% ipython --no-banner

In [1]: import numpy as np

In [2]: from numpy import linalg as LA

In [3]: np.set_printoptions(precision=3, suppress=True, linewidth=100, legacy="1.25")

In [4]: E = np.load("w.npy")

In [5]: E
Out[5]: 
array([[ -2,   0,   2,   2],
       [ -4,  -6,  10,   7],
       [-20,   3,   2,   1],
       [ -4,  12,  -2,   5],
       [ 12,  -6,   6,   5],
       [  8,  -6,  10,   9],
       [  2, -10,   2,  -4]])

In [6]: left, s, VT = LA.svd(E)

In [7]: vecs = VT[:(s > 1e-8).sum()]

In [8]: rng = np.random.default_rng(457)

In [9]: x = E[3] + -1 * E[2] + rng.integers(2) * np.eye(4)[1]

In [10]: x
Out[10]: array([16.,  9., -4.,  4.])

In [11]: np.round(LA.norm(x - vecs.T @ vecs @ x), 3)
Out[11]: 0.0

In [12]: LA.cond(E) > 100
Out[12]: True

In [13]: [round(float(x), 3) for x in LA.svd(E, compute_uv=False)[:3]]
Out[13]: [28.958, 19.947, 15.018]

In [14]: np.argsort(-LA.norm(E, axis=0).round(6), kind="stable")[:3]
Out[14]: array([0, 1, 2])

In [15]: np.allclose(E[:-1].T @ LA.lstsq(E[:-1].T, E[-1])[0], E[-1])
Out[15]: True

In [16]: np.abs(np.diag(LA.qr(E)[1])) > 1e-9
Out[16]: array([ True,  True,  True, False])

In [17]: np.round(E @ LA.pinv(E) @ E, 3) + 0
Out[17]: 
array([[ -2.,   0.,   2.,   2.],
       [ -4.,  -6.,  10.,   7.],
       [-20.,   3.,   2.,   1.],
       [ -4.,  12.,  -2.,   5.],
       [ 12.,  -6.,   6.,   5.],
       [  8.,  -6.,  10.,   9.],
       [  2., -10.,   2.,  -4.]])

In [18]: LA.lstsq(E[:-1].T, E[-1])[2]
Out[18]: 3

In [19]: left, s, VT = LA.svd(E)

In [20]: np.argmax(s[:-1] / (s[1:] + 1e-6)) + 1
Out[20]: 3

In [21]: s.round(3) + 0
Out[21]: array([28.958, 19.947, 15.018,  0.   ])

In [22]: A2 = left[:, :3] @ np.diag(s[:3]) @ VT[:3]

In [23]: round(float(LA.norm(E - A2, 2)), 3), np.round(s[3], 3)
Out[23]: (0.0, 0.0)

In [24]: LA.matrix_rank(E, rtol=0.05)
Out[24]: 3
